% python3 -q
>>> import numpy as np
>>> np.set_printoptions(suppress=True, linewidth=160)
>>> mat = np.array([[1, 2, 2, 1, 3, 1, 0, 3, 1],
...     [2, 3, 3, 0, 0, 0, 0, 1, 0],
...     [0, 0, 3, 0, 0, 0, 1, 0, 0],
...     [3, 1, 1, 3, 2, 3, 3, 2, 3],
...     [0, 3, 2, 1, 1, 1, 0, 3, 0],
...     [2, 1, 0, 2, 0, 3, 2, 3, 3],
...     [3, 3, 1, 0, 0, 2, 2, 1, 1],
...     [0, 2, 2, 3, 2, 2, 0, 1, 1],
...     [1, 0, 3, 2, 1, 0, 3, 0, 1],
...     [0, 0, 0, 3, 1, 2, 1, 3, 0],
...     [0, 0, 1, 1, 3, 3, 0, 0, 0],
...     [0, 2, 0, 2, 3, 3, 0, 1, 0]])
>>> mat[7] = mat[10]
>>> mat
array([[1, 2, 2, 1, 3, 1, 0, 3, 1],
       [2, 3, 3, 0, 0, 0, 0, 1, 0],
       [0, 0, 3, 0, 0, 0, 1, 0, 0],
       [3, 1, 1, 3, 2, 3, 3, 2, 3],
       [0, 3, 2, 1, 1, 1, 0, 3, 0],
       [2, 1, 0, 2, 0, 3, 2, 3, 3],
       [3, 3, 1, 0, 0, 2, 2, 1, 1],
       [0, 0, 1, 1, 3, 3, 0, 0, 0],
       [1, 0, 3, 2, 1, 0, 3, 0, 1],
       [0, 0, 0, 3, 1, 2, 1, 3, 0],
       [0, 0, 1, 1, 3, 3, 0, 0, 0],
       [0, 2, 0, 2, 3, 3, 0, 1, 0]])
>>> other = np.c_[mat[:, :8] @ np.array([[0, 4, 2, 1, 1, 2, 3, 1],
...     [1, 2, 5, 0, 4, 4, 0, 4],
...     [3, 1, 2, 1, 5, 1, 4, 4],
...     [3, 4, 5, 1, 4, 0, 1, 0],
...     [0, 0, 4, 3, 3, 1, 3, 4],
...     [0, 5, 2, 4, 2, 4, 0, 3],
...     [1, 3, 5, 2, 4, 5, 2, 1],
...     [3, 2, 1, 5, 0, 4, 5, 0]]), np.array([2, 2, 1, 3, 0, 3, 0, 0, 1, 0, 0, 0])]
>>> other
array([[20, 25, 38, 32, 34, 31, 36, 32,  2],
       [15, 19, 26, 10, 29, 23, 23, 26,  2],
       [10,  6, 11,  5, 19,  8, 14, 13,  1],
       [22, 55, 59, 41, 48, 48, 38, 31,  3],
       [21, 23, 33, 25, 31, 31, 27, 27,  0],
       [18, 45, 38, 35, 28, 42, 27, 17,  3],
       [11, 37, 38, 21, 32, 41, 22, 27,  0],
       [ 6, 20, 25, 23, 24, 16, 14, 25,  0],
       [18, 24, 37, 15, 39, 21, 26, 20,  1],
       [19, 31, 31, 31, 23, 26, 23, 11,  0],
       [ 6, 20, 25, 23, 24, 16, 14, 25,  0],
       [11, 29, 39, 28, 31, 27, 16, 29,  0]])
>>> np.round(np.linalg.norm(np.linalg.qr(mat)[0].T @ other, axis=0) ** 2 / ((other ** 2).sum(axis=0) + 1e-12), 3)
array([1.   , 1.   , 1.   , 1.   , 1.   , 1.   , 1.   , 1.   , 0.981])
>>> np.round(np.linalg.norm(other - mat @ np.linalg.lstsq(mat, other)[0], axis=0), 3) + 0
array([0.  , 0.  , 0.  , 0.  , 0.  , 0.  , 0.  , 0.  , 0.73])
>>> rng = np.random.default_rng(94)
>>> other = mat + rng.integers(-2, 3, (12, 1)) @ rng.integers(-2, 3, (1, 9))
>>> other
array([[-1,  2,  4, -3,  3,  3,  4, -1, -1],
       [ 1,  3,  4, -2,  0,  1,  2, -1, -1],
       [ 2,  0,  1,  4,  0, -2, -3,  4,  2],
       [ 4,  1,  0,  5,  2,  2,  1,  4,  4],
       [-1,  3,  3, -1,  1,  2,  2,  1, -1],
       [ 3,  1, -1,  4,  0,  2,  0,  5,  4],
       [ 3,  3,  1,  0,  0,  2,  2,  1,  1],
       [-2,  0,  3, -3,  3,  5,  4, -4, -2],
       [-1,  0,  5, -2,  1,  2,  7, -4, -1],
       [-1,  0,  1,  1,  1,  3,  3,  1, -1],
       [ 2,  0, -1,  5,  3,  1, -4,  4,  2],
       [-1,  2,  1,  0,  3,  4,  2, -1, -1]])
>>> np.linalg.matrix_rank(other - mat, tol=1e-8)
np.int64(1)
>>> np.round(np.linalg.svd(other - mat, compute_uv=False), 3) + 0
array([20.396,  0.   ,  0.   ,  0.   ,  0.   ,  0.   ,  0.   ,  0.   ,  0.   ])
>>> np.abs(other - mat).sum(axis=1)
array([20, 10, 20, 10, 10, 10,  0, 20, 20, 10, 20, 10])
>>> x0 = np.array([1, 3, 1, 8, 7, 5, 0, 3, 9])
>>> rhs = mat @ x0
>>> coef, lr = np.zeros(9), 1 / np.linalg.norm(mat, 2) ** 2
>>> for i in range(6):
...     coef -= lr * mat.T @ (mat @ coef - rhs)
...     if i % 2 == 0: print(i, round(np.linalg.norm(mat @ coef - rhs), 3))
... 
0 26.191
2 18.552
4 14.32
>>> coef.round(3)
array([2.559, 2.19 , 1.535, 5.518, 5.795, 6.812, 2.909, 4.782, 3.502])
>>> np.round(np.linalg.cond(mat), 3)
np.float64(15.361)
